$ python -q
>>> import numpy as np
>>> np.set_printoptions(suppress=True, linewidth=140)
>>> arr = np.load("sample18.npy")
>>> print(arr)
[[ 1.  0.  0.  0.  0.  0.  0.]
 [ 0.  1.  0.  0.  0.  0.  0.]
 [ 0.  0.  1.  0.  0.  0.  0.]
 [ 0.  0.  0.  1.  0.  0.  0.]
 [ 0.  0.  0.  0.  0.  1.  0.]
 [ 0.  0.  0.  0. -1.  0.  0.]
 [ 0.  0.  0.  0.  0.  0.  1.]]
>>> vec = np.array([-8, 7, 2, -8, 8, -9, 5])
>>> print(np.round(np.sort(np.abs(np.degrees(np.angle(np.linalg.eigvals(arr))))), 2))
[ 0.  0.  0.  0.  0. 90. 90.]
>>> print(round(np.linalg.norm(vec), 2), round(float(np.linalg.norm(arr @ vec)), 2))
18.73 18.73
>>> print(round(np.linalg.det(arr), 2))
1.0
>>> print([p for p in range(1, 25) if np.allclose(np.linalg.matrix_power(arr, p), np.eye(7))])
[4, 8, 12, 16, 20, 24]
>>> print(np.round(np.abs(np.linalg.eigvals(arr)), 2))
[1. 1. 1. 1. 1. 1. 1.]
>>> print(arr.T @ (arr @ vec))
[-8.  7.  2. -8.  8. -9.  5.]
>>> vec = np.array([-1, -4, 7, 9, -6, -8, -7])
>>> rhs = arr @ vec
>>> c, lr = np.zeros(7), 1 / np.linalg.norm(arr, 2) ** 2
>>> for i in range(15):
...     c -= lr * arr.T @ (arr @ c - rhs)
...     if i % 5 == 0: print(i, round(np.linalg.norm(arr @ c - rhs), 2))
... 
0 0.0
5 0.0
10 0.0
>>> print(np.round(np.linalg.cond(arr), 2))
1.0
>>> t3 = np.stack([arr, 4 * arr, arr[::-1]])
>>> print(np.einsum("bij,cij->bc", t3, t3))
[[  7.  28.   1.]
 [ 28. 112.   4.]
 [  1.   4.   7.]]
>>> print(t3.sum(axis=0))
[[ 5.  0.  0.  0.  0.  0.  1.]
 [ 0.  5.  0.  0. -1.  0.  0.]
 [ 0.  0.  5.  0.  0.  1.  0.]
 [ 0.  0.  0.  6.  0.  0.  0.]
 [ 0.  0.  1.  0.  0.  5.  0.]
 [ 0.  1.  0.  0. -5.  0.  0.]
 [ 1.  0.  0.  0.  0.  0.  5.]]
>>> print(np.round(np.linalg.det(t3), 2))
[    1. 16384.    -1.]
>>> print(np.linalg.matrix_rank(t3))
[7 7 7]
>>> M = np.load("mat.npy")
>>> print(M)
[[  1  -1  -2   4]
 [  6  -6   0  -1]
 [  1  -4   2   2]
 [  1  -2  -2  -1]
 [  1  -7   3  -6]
 [ -4  -4   1  -9]
 [ -4   1   6  -8]
 [ -8   5   7  -7]
 [-10   2   7 -10]
 [-15   0   8 -11]
 [-19   4   6  -8]
 [-23   5   2  -4]
 [-25   4   3  -2]
 [-20  -1   4  -4]
 [-24   3   6  -2]
 [-29   4   7   1]
 [-27   1  10   5]
 [-22   3  10   7]
 [-22   5  10   8]
 [-24   9   7   4]
 [-22  14  11   9]
 [-24  18   8  14]
 [-27  20  12  17]
 [-27  15  13  19]
 [-23  19  15  19]]
>>> cen = (M - M.mean(axis=0)) / M.std(axis=0)
>>> print(np.argwhere(np.abs(cen) > 2))
[[22  1]]
>>> c = np.linalg.lstsq(np.delete(cen, 0, axis=1), cen[:, 0])[0]
>>> print(np.abs(c).argmax())
0
>>> J = np.loadtxt("run18.csv", delimiter=",")
>>> print(J)
[[  5.92 -37.77 -31.82]
 [  2.01 -25.71 -22.37]
 [  1.98 -25.61 -22.29]
 [ -1.95  -7.64  -7.56]
 [ -2.    -6.97  -6.97]
 [ -2.02  -4.28  -4.57]
 [ -1.95  -3.5   -3.84]
 [ -1.85  -2.89  -3.26]
 [ -0.92  -0.64  -0.91]
 [  0.24   0.06   0.15]
 [  0.39   0.09   0.22]
 [  0.41   0.09   0.23]
 [  0.66   0.11   0.35]
 [  0.95   0.11   0.47]
 [  1.     0.12   0.5 ]
 [ -0.41   1.33   1.17]
 [ -1.73   2.43   1.72]
 [ -2.51   3.1    2.07]
 [ -3.08   3.6    2.33]
 [ -4.36   4.75   2.93]
 [ -4.68   5.04   3.09]
 [ -4.9    5.24   3.19]
 [ -5.28   5.59   3.38]
 [ -8.36   8.48   4.94]
 [-10.43  10.48   6.04]
 [-11.54  11.56   6.64]
 [-13.49  13.49   7.71]]
>>> other = np.c_[J[:, :2] @ np.array([[1, -1], [2, -2]]), np.array([2, 2, 2, -3, 2, 0, 3, -3, 1, -3, 0, 0, -2, 0, 3, -1, 3, -3, 0, -1, -1, -1, -2, -3, -1, 0, -1])]
>>> print(other.round(2))
[[-69.62  69.62   2.  ]
 [-49.41  49.41   2.  ]
 [-49.24  49.24   2.  ]
 [-17.23  17.23  -3.  ]
 [-15.94  15.94   2.  ]
 [-10.58  10.58   0.  ]
 [ -8.95   8.95   3.  ]
 [ -7.63   7.63  -3.  ]
 [ -2.2    2.2    1.  ]
 [  0.36  -0.36  -3.  ]
 [  0.57  -0.57   0.  ]
 [  0.59  -0.59   0.  ]
 [  0.88  -0.88  -2.  ]
 [  1.17  -1.17   0.  ]
 [  1.24  -1.24   3.  ]
 [  2.25  -2.25  -1.  ]
 [  3.13  -3.13   3.  ]
 [  3.69  -3.69  -3.  ]
 [  4.12  -4.12   0.  ]
 [  5.14  -5.14  -1.  ]
 [  5.4   -5.4   -1.  ]
 [  5.58  -5.58  -1.  ]
 [  5.9   -5.9   -2.  ]
 [  8.6   -8.6   -3.  ]
 [ 10.53 -10.53  -1.  ]
 [ 11.58 -11.58   0.  ]
 [ 13.49 -13.49  -1.  ]]
>>> print(np.round(np.linalg.norm(other - J @ np.linalg.lstsq(J, other)[0], axis=0), 2) + 0)
[0.   0.   9.08]
>>> print(np.round(np.linalg.norm(np.linalg.qr(J)[0].T @ other, axis=0) ** 2 / ((other ** 2).sum(axis=0) + 1e-12), 2))
[1.  1.  0.2]
>>> print(np.linalg.matrix_rank(other))
2
>>> X = np.load("m.npy")
>>> print(X)
[[0 0 0 0 0]
 [8 0 0 0 0]
 [5 0 4 0 0]
 [0 0 4 0 0]
 [4 0 0 0 5]
 [0 9 0 9 2]
 [5 5 0 0 0]]
>>> other = np.array([[0, 0, 5], [2, 5, 4], [1, 4, 0], [0, 3, 2], [3, 2, 4]])
>>> print(np.vstack([X, other.T]).shape)
(10, 5)
>>> print(np.einsum("ij->j", X))
[22 14  8  9  7]
>>> print(np.einsum("ik,kj->ij", X, other))
[[ 0  0  0]
 [ 0  0 40]
 [ 4 16 25]
 [ 4 16  0]
 [15 10 40]
 [24 76 62]
 [10 25 45]]
>>> print(np.linalg.matrix_rank(np.vstack([X, other.T])))
5
>>> vec = np.array([-5, -1, -1, -5, -2])
>>> rhs = X @ vec
>>> c, lr = np.zeros(5), 1 / np.linalg.norm(X, 2) ** 2
>>> for i in range(3):
...     c -= lr * X.T @ (X @ c - rhs)
...     if i % 1 == 0: print(i, round(np.linalg.norm(X @ c - rhs), 2))
... 
0 15.35
1 11.28
2 10.09
>>> print(np.round(np.linalg.cond(X), 2))
5.0
